$ python -q
>>> import numpy as np
>>> np.set_printoptions(precision=3, suppress=True, linewidth=100)
>>> F = np.load("data.npy")
>>> print(F)
[[ 0.  0.  1.]
 [ 1. -1.  2.]
 [ 0.  0.  0.]]
>>> print(F.sum(axis=1))
[1. 2. 0.]
>>> print(F.sum(axis=0))
[ 1. -1.  3.]
>>> print(F.mean(axis=0))
[ 0.333 -0.333  1.   ]
>>> print(np.diff(F, axis=0))
[[ 1. -1.  1.]
 [-1.  1. -2.]]
>>> print(np.round(np.linalg.norm(F, 2) / np.linalg.norm(F), 3))
0.978
>>> print([round(float(x), 3) for x in np.linalg.svd(F, compute_uv=False)[:3]])
[2.589, 0.546, 0.0]
>>> print(np.linalg.cond(F) > 100)
True
>>> rk = np.linalg.matrix_rank(F)
>>> print(rk)
2
>>> ns = np.linalg.svd(F)[2][rk:].T
>>> print(np.round(ns @ ns.T, 3) + 0)
[[0.5 0.5 0. ]
 [0.5 0.5 0. ]
 [0.  0.  0. ]]
>>> print([int(np.linalg.matrix_rank(F[:, :j + 1])) for j in range(3)])
[1, 1, 2]
>>> print(np.round(ns[:, 0] / ns[np.abs(ns[:, 0]).round(6).argmax(), 0], 3) + 0)
[1. 1. 0.]
>>> print(np.linalg.matrix_rank(F.T @ F), np.linalg.matrix_rank(F @ F.T))
2 2
>>> print(np.round(F @ ns, 3) + 0)
[[0.]
 [0.]
 [0.]]
>>> print([int(np.linalg.matrix_rank(F[:i])) for i in range(1, len(F) + 1)])
[1, 2, 2]
>>> U, sig, VT = np.linalg.svd(F)
>>> print(np.argmax(sig[:-1] / (sig[1:] + 1e-6)) + 1)
2
>>> B = U[:, :2] @ np.diag(sig[:2]) @ VT[:2]
>>> print(np.linalg.matrix_rank(B))
2
>>> print(B.round(3) + 0)
[[ 0.  0.  1.]
 [ 1. -1.  2.]
 [ 0.  0.  0.]]
>>> print(np.linalg.matrix_rank(F, rtol=0.05))
2
